$ python3 -q
>>> import numpy as np
>>> from numpy import linalg as LA
>>> np.set_printoptions(precision=3, suppress=True, linewidth=100, floatmode="fixed")
>>> rnd = lambda a: np.round(a, 3) + 0
>>> A = np.load("layer7.npy")
>>> A
array([[ 2,  1, -1],
       [-1, -3,  0],
       [ 2,  0,  3]])
>>> O, V = LA.qr(A[:, :1])[0], LA.qr(A[:, 1:])[0]
>>> sig = LA.svd(O.T @ V, compute_uv=False)
>>> rnd(np.degrees(np.arccos(sig.clip(0, 1))))
array([44.711])
>>> print((sig > 0.9).sum())
0
>>> proj = np.triu(np.array([[1, 2, 2], [3, 1, 1], [2, 1, 1]]), 1) + np.eye(3)
>>> other = proj @ A @ LA.inv(proj)
>>> np.trace(other), np.trace(A)
(np.float64(2.0), np.int64(2))
>>> LA.matrix_rank(other)
np.int64(3)
>>> u = np.array([2, -2, 2])
>>> other = A + np.outer(u, np.eye(3)[1])
>>> print(LA.matrix_rank(other - A))
1
>>> LA.matrix_rank(LA.inv(other) - LA.inv(A), tol=1e-8)
np.int64(1)
>>> print(other)
[[ 2.000  3.000 -1.000]
 [-1.000 -5.000  0.000]
 [ 2.000  2.000  3.000]]
>>> ang = np.radians(30)
>>> Rm = np.eye(3)
>>> Rm[0, 0] = Rm[2, 2] = np.cos(ang)
>>> Rm[0, 2], Rm[2, 0] = -np.sin(ang), np.sin(ang)
>>> rnd(Rm)
array([[ 0.866,  0.000, -0.500],
       [ 0.000,  1.000,  0.000],
       [ 0.500,  0.000,  0.866]])
>>> other = A @ Rm.T
>>> rnd(np.abs(other - A).max(axis=0))
array([1.768, 0.000, 1.134])
>>> np.allclose(A @ A.T, other @ other.T)
True
>>> print(np.allclose(LA.norm(A, axis=1), LA.norm(other, axis=1)))
True
>>> feats = np.loadtxt("a.csv", delimiter=",")
>>> feats
array([[ 3.000,  0.000, -2.000,  2.000,  3.000],
       [ 3.000, -1.000, -2.000, -1.000, -3.000],
       [ 2.000, -3.000, -3.000,  3.000, -2.000],
       [ 3.000, -2.000, -1.000, -1.000, -2.000]])
>>> def softmax(z):
...     e = np.exp(z - z.max(axis=-1, keepdims=True))
...     return e / e.sum(axis=-1, keepdims=True)
... 
>>> softmax(feats).sum(axis=1)
array([1.000, 1.000, 1.000, 1.000])
>>> rnd(softmax(feats[3]))
array([0.952, 0.006, 0.017, 0.017, 0.006])
>>> print(rnd(softmax(10 * feats[3])))
[1.000 0.000 0.000 0.000 0.000]
>>> S = feats @ feats.T / np.sqrt(5)
>>> rnd(softmax(S))
array([[0.998, 0.000, 0.002, 0.000],
       [0.000, 0.809, 0.055, 0.135],
       [0.000, 0.000, 0.999, 0.000],
       [0.000, 0.553, 0.092, 0.354]])
>>> print(softmax(S).round(6).argmax(axis=1))
[0 1 2 1]
>>> M = np.load("case16.npy")
>>> M
array([[ 6,  6,  6],
       [ 5,  5,  5],
       [ 4,  4,  4],
       [-3, -3, -3],
       [ 2,  2,  2]])
>>> Uu, sig, VT = LA.svd(M)
>>> V = VT[:(sig > 1e-8).sum()]
>>> rng = np.random.default_rng(821)
>>> x0 = M[2] + 4 * M[0] + rng.integers(2) * np.eye(3)[1]
>>> x0
array([28.000, 28.000, 28.000])
>>> print(np.allclose(V.T @ V @ x0, x0))
True
>>> x0 = np.array([-3, 3, 3])
>>> h1 = np.maximum(M @ x0, 0)
>>> h1
array([18, 15, 12,  0,  6])
>>> print(rnd(np.tanh(M @ x0)))
[ 1.000  1.000  1.000 -1.000  1.000]
>>> np.maximum(M @ x0, 0) - np.maximum(-M @ x0, 0)
array([18, 15, 12, -9,  6])
>>> np.maximum(M @ (3 * x0), 0)
array([54, 45, 36,  0, 18])
>>> other = M / np.sqrt((M ** 2).mean(axis=1, keepdims=True))
>>> LA.matrix_rank(other) == LA.matrix_rank(M)
np.True_
>>> rnd(LA.norm(other, axis=1))
array([1.732, 1.732, 1.732, 1.732, 1.732])
>>> W0 = -1 * np.eye(3) + np.ones((3, 3))
>>> print(W0)
[[0.000 1.000 1.000]
 [1.000 0.000 1.000]
 [1.000 1.000 0.000]]
>>> np.allclose(W0 @ W0.T, W0.T @ W0)
True
>>> rnd(np.abs(LA.eigvals(W0)).max())
np.float64(2.0)
>>> rnd(LA.matrix_power(W0, 4))
array([[6.000, 5.000, 5.000],
       [5.000, 6.000, 5.000],
       [5.000, 5.000, 6.000]])
>>> np.allclose(W0, W0.T)
True
>>> rnd(LA.det(W0))
np.float64(2.0)
>>> (W0 + W0.T) / 2
array([[0.000, 1.000, 1.000],
       [1.000, 0.000, 1.000],
       [1.000, 1.000, 0.000]])
>>> np.trace(W0)
np.float64(0.0)
>>> (W0 - W0.T) / 2
array([[0.000, 0.000, 0.000],
       [0.000, 0.000, 0.000],
       [0.000, 0.000, 0.000]])
>>> LA.determinant(W0)
Traceback (most recent call last):
  File "<python-input-64>", line 1, in <module>
    LA.determinant(W0)
    ^^^^^^^^^^^^^^
AttributeError: module 'numpy.linalg' has no attribute 'determinant'
>>> assert W0 == W0.T
Traceback (most recent call last):
  File "<python-input-65>", line 1, in <module>
    assert W0 == W0.T
           ^^^^^^^^^^
ValueError: The truth value of an array with more than one element is ambiguous. Use a.any() or a.all()
>>> W0.sum(axis=0)
array([2.000, 2.000, 2.000])
>>> W0 @ W0
array([[2.000, 1.000, 1.000],
       [1.000, 2.000, 1.000],
       [1.000, 1.000, 2.000]])
>>> Lm = np.diag(W0.sum(axis=1)) - W0
>>> print(Lm @ np.ones(3))
[0.000 0.000 0.000]
>>> (LA.eigvalsh(Lm) < 1e-8).sum()
np.int64(1)
>>> np.fft.fft(W0[0])
array([ 2.000+0.000j, -1.000+0.000j, -1.000+0.000j])
>>> np.sort(np.abs(np.fft.fft(W0[0]))), rnd(np.sort(LA.svd(W0, compute_uv=False)))
(array([1.000, 1.000, 2.000]), array([1.000, 1.000, 2.000]))
>>> W0 @ np.ones(3)
array([2.000, 2.000, 2.000])
>>> (W0 @ W0)[0]
array([2.000, 1.000, 1.000])
>>> W0 @ (-1.0) ** np.arange(3)
array([0.000, 2.000, 0.000])
>>> E = rng.normal(size=(23, 3))
>>> E = 3 * E / LA.norm(E, axis=1, keepdims=True)
>>> rnd(E)
array([[ 1.314,  1.838, -1.973],
       [ 2.431, -1.058,  1.404],
       [-2.207, -0.006,  2.033],
       [-1.196,  2.438,  1.275],
       [-1.871,  0.257, -2.331],
       [-1.073, -2.683, -0.806],
       [ 0.390,  2.854,  0.837],
       [ 0.587,  1.942,  2.210],
       [-2.846, -0.461,  0.830],
       [ 2.465, -1.696, -0.210],
       [ 1.056,  0.605, -2.742],
       [-2.339,  1.205,  1.441],
       [-2.618,  0.249,  1.443],
       [ 1.643,  0.512,  2.457],
       [ 0.206,  1.223, -2.732],
       [-1.311, -2.378,  1.276],
       [-0.133,  2.821,  1.011],
       [-1.639, -2.509,  0.130],
       [ 1.887,  1.409,  1.859],
       [ 1.494,  0.827,  2.466],
       [ 1.535, -2.116,  1.472],
       [-2.425, -1.525, -0.891],
       [-2.612,  0.215, -1.460]])
>>> O, Rm = LA.qr(E)
>>> rnd(O.T @ O)
array([[1.000, 0.000, 0.000],
       [0.000, 1.000, 0.000],
       [0.000, 0.000, 1.000]])
>>> print(rnd(np.abs(np.diag(Rm))))
[8.644 8.062 8.094]
>>> print(O.shape, Rm.shape)
(23, 3) (3, 3)
>>> rnd(abs(Rm[0, 0])), rnd(LA.norm(E[:, 0]))
(np.float64(8.644), np.float64(8.644))
>>> z = E[:, 1] > np.median(E[:, 1])
>>> u = E[z].mean(axis=0) - E[~z].mean(axis=0)
>>> print(((E - E.mean(axis=0)) @ u > 0).astype(int))
[1 1 0 1 0 0 1 1 0 0 1 1 0 1 1 0 1 0 1 1 0 0 0]
>>> print(z.astype(int))
[1 0 0 1 0 0 1 1 0 0 1 1 0 1 1 0 1 0 1 1 0 0 0]
>>> u = np.array([-2, -2])
>>> print(rnd(np.cross(E[21, :3], E[4, :3])))
[ 3.783 -3.985 -3.478]
>>> rnd(np.correlate(E[21], E[4], "full"))
array([5.652, 2.930, 6.222, 2.625, 1.667])
>>> rnd(np.convolve(E[21], u))
array([4.850, 7.900, 4.831, 1.782])
>>> dist = LA.norm(E[:, None] - E[None], axis=-1)
>>> (dist + 1e9 * np.eye(23)).round(6).argmin(axis=1)
array([10, 20, 12, 16, 22, 17, 16, 18, 12,  1, 14, 12,  2, 19, 10, 17,  6,  5, 19, 13,  1, 17,  4])
>>> dist[16].round(6).argsort(kind="stable")[:4]
array([16,  6,  3,  7])
>>> rnd(dist[:5, :5])
array([[0.000, 4.587, 5.643, 4.149, 3.574],
       [4.587, 0.000, 4.796, 5.039, 5.847],
       [5.643, 4.796, 0.000, 2.751, 4.384],
       [4.149, 5.039, 2.751, 0.000, 4.268],
       [3.574, 5.847, 4.384, 4.268, 0.000]])
>>> dist.shape
(23, 23)
>>> print(dist.mean(axis=1).argmax())
10
>>> print(LA.matrix_rank(dist ** 2))
4
>>> print(np.flatnonzero(dist[16] < dist.mean() / 2))
[ 3  6  7 16]
>>> Xc = E - E.mean(axis=0)
>>> Uu, sig, VT = LA.svd(Xc, full_matrices=False)
>>> print(rnd(sig))
[9.120 7.702 7.616]
>>> (np.sign(Uu[:, 0]) == np.sign(Uu[0, 0])).astype(int)
array([1, 1, 0, 1, 0, 0, 1, 1, 0, 1, 0, 0, 0, 1, 0, 0, 1, 0, 1, 1, 1, 0, 0])
>>> rnd(VT[0] * np.sign(VT[0, np.abs(VT[0]).argmax()]))
array([0.752, 0.492, 0.439])
>>> z = rng.integers(0, 2, 4)
>>> mat = np.array([[-5, 5, -1, -4], [-2, 0, -2, -5], [-4, 2, 2, 0], [-4, 1, 4, -1]]) * (z[:, None] == z)
>>> mat
array([[-5,  5, -1, -4],
       [-2,  0, -2, -5],
       [-4,  2,  2,  0],
       [-4,  1,  4, -1]])
>>> ang = np.radians(30)
>>> Rm = np.eye(4)
>>> Rm[0, 0] = Rm[2, 2] = np.cos(ang)
>>> Rm[0, 2], Rm[2, 0] = -np.sin(ang), np.sin(ang)
>>> rnd(Rm)
array([[ 0.866,  0.000, -0.500,  0.000],
       [ 0.000,  1.000,  0.000,  0.000],
       [ 0.500,  0.000,  0.866,  0.000],
       [ 0.000,  0.000,  0.000,  1.000]])
>>> other = mat @ Rm.T
>>> np.allclose(LA.norm(mat, axis=1), LA.norm(other, axis=1))
True
>>> np.allclose(mat @ mat.T, other @ other.T)
True
>>> print(rnd(other))
[[-3.830  5.000 -3.366 -4.000]
 [-0.732  0.000 -2.732 -5.000]
 [-4.464  2.000 -0.268  0.000]
 [-5.464  1.000  1.464 -1.000]]
>>> rnd(LA.svd(mat, compute_uv=False)), rnd(LA.svd(other, compute_uv=False))
(array([10.485,  6.151,  3.105,  0.769]), array([10.485,  6.151,  3.105,  0.769]))
>>> Uu, sig, VT = LA.svd(mat, full_matrices=False)
>>> print((sig > 1e-8).sum())
4
>>> print(rnd(np.cumsum(sig ** 2) / np.sum(sig ** 2)))
[0.696 0.935 0.996 1.000]
>>> rnd(Uu.T @ mat @ VT.T)
array([[10.485,  0.000,  0.000,  0.000],
       [ 0.000,  6.151,  0.000,  0.000],
       [ 0.000,  0.000,  3.105,  0.000],
       [ 0.000,  0.000,  0.000,  0.769]])
>>> print(rnd(np.sqrt((sig ** 2).sum())), rnd(LA.norm(mat)))
12.57 12.57
>>> np.abs(Uu[:, 0]).round(6).argmax()
np.int64(0)
>>> other = np.array([[2, 1, 1], [0, 0, 2]])
>>> W2 = np.kron(other, mat)
>>> print(W2)
[[-10  10  -2  -8  -5   5  -1  -4  -5   5  -1  -4]
 [ -4   0  -4 -10  -2   0  -2  -5  -2   0  -2  -5]
 [ -8   4   4   0  -4   2   2   0  -4   2   2   0]
 [ -8   2   8  -2  -4   1   4  -1  -4   1   4  -1]
 [  0   0   0   0   0   0   0   0 -10  10  -2  -8]
 [  0   0   0   0   0   0   0   0  -4   0  -4 -10]
 [  0   0   0   0   0   0   0   0  -8   4   4   0]
 [  0   0   0   0   0   0   0   0  -8   2   8  -2]]
>>> LA.matrix_rank(W2)
np.int64(8)
>>> W2.shape
(8, 12)
>>> rnd(LA.norm(W2, 2)), rnd(LA.norm(other, 2) * LA.norm(mat, 2))
(np.float64(28.204), np.float64(28.204))
>>> K = np.eye(5, dtype=int)[rng.permutation(5)]
>>> print(K)
[[1 0 0 0 0]
 [0 1 0 0 0]
 [0 0 0 1 0]
 [0 0 1 0 0]
 [0 0 0 0 1]]
>>> K @ K
array([[1, 0, 0, 0, 0],
       [0, 1, 0, 0, 0],
       [0, 0, 1, 0, 0],
       [0, 0, 0, 1, 0],
       [0, 0, 0, 0, 1]])
>>> (LA.matrix_power((K != 0) + (K.T != 0) + np.eye(5), 5) > 0).astype(int)
array([[1, 0, 0, 0, 0],
       [0, 1, 0, 0, 0],
       [0, 0, 1, 1, 0],
       [0, 0, 1, 1, 0],
       [0, 0, 0, 0, 1]])
>>> u = np.array([2, 3, 0, 0, 2])
>>> other = K + np.outer(u, np.eye(5)[0])
>>> other
array([[3.000, 0.000, 0.000, 0.000, 0.000],
       [3.000, 1.000, 0.000, 0.000, 0.000],
       [0.000, 0.000, 0.000, 1.000, 0.000],
       [0.000, 0.000, 1.000, 0.000, 0.000],
       [2.000, 0.000, 0.000, 0.000, 1.000]])
>>> rnd(LA.det(other) / LA.det(K)), rnd(1 + LA.solve(K, u)[0])
(np.float64(3.0), np.float64(3.0))
>>> F = np.load("sample15.npy")
>>> print(F)
[[ -0.832   2.644  -5.083  -2.719]
 [  2.726  -6.418   8.495   7.206]
 [ -2.559   7.480 -12.851  -8.184]
 [  1.271  -3.571   5.397   4.189]
 [  1.172  -4.101   7.430   4.285]
 [ -1.221   3.666  -5.383  -3.921]
 [ -1.779   5.680 -10.297  -6.174]
 [ -0.797   2.379  -4.813  -2.737]
 [ -0.605  -0.048   4.179  -0.379]
 [ -0.078   2.739  -9.212  -2.693]
 [ -1.088   4.512  -9.932  -4.859]
 [  2.079  -5.386   8.140   5.998]
 [ -1.994   5.334  -7.945  -6.149]
 [  3.454  -8.910  13.646  10.095]
 [  2.496  -6.663  10.510   7.412]
 [  2.326  -4.964   5.938   5.649]
 [  2.276  -5.155   6.101   5.828]
 [ -0.831   4.546 -11.889  -4.601]
 [ -1.441   5.405 -12.015  -5.875]
 [  1.858  -5.657  10.220   6.252]
 [ -1.111   3.058  -5.098  -3.502]
 [ -1.971   5.617  -8.064  -6.113]
 [  0.283   0.263  -2.099  -0.216]
 [  1.903  -5.622  10.194   6.283]]
>>> Xc = (F - F.mean(axis=0)) / F.std(axis=0)
>>> np.argwhere(np.abs(Xc) > 2)
array([], shape=(0, 2), dtype=int64)
>>> c = LA.lstsq(np.delete(Xc, 1, axis=1), Xc[:, 1])[0]
>>> rnd(c)
array([-0.112, -0.184, -0.710])
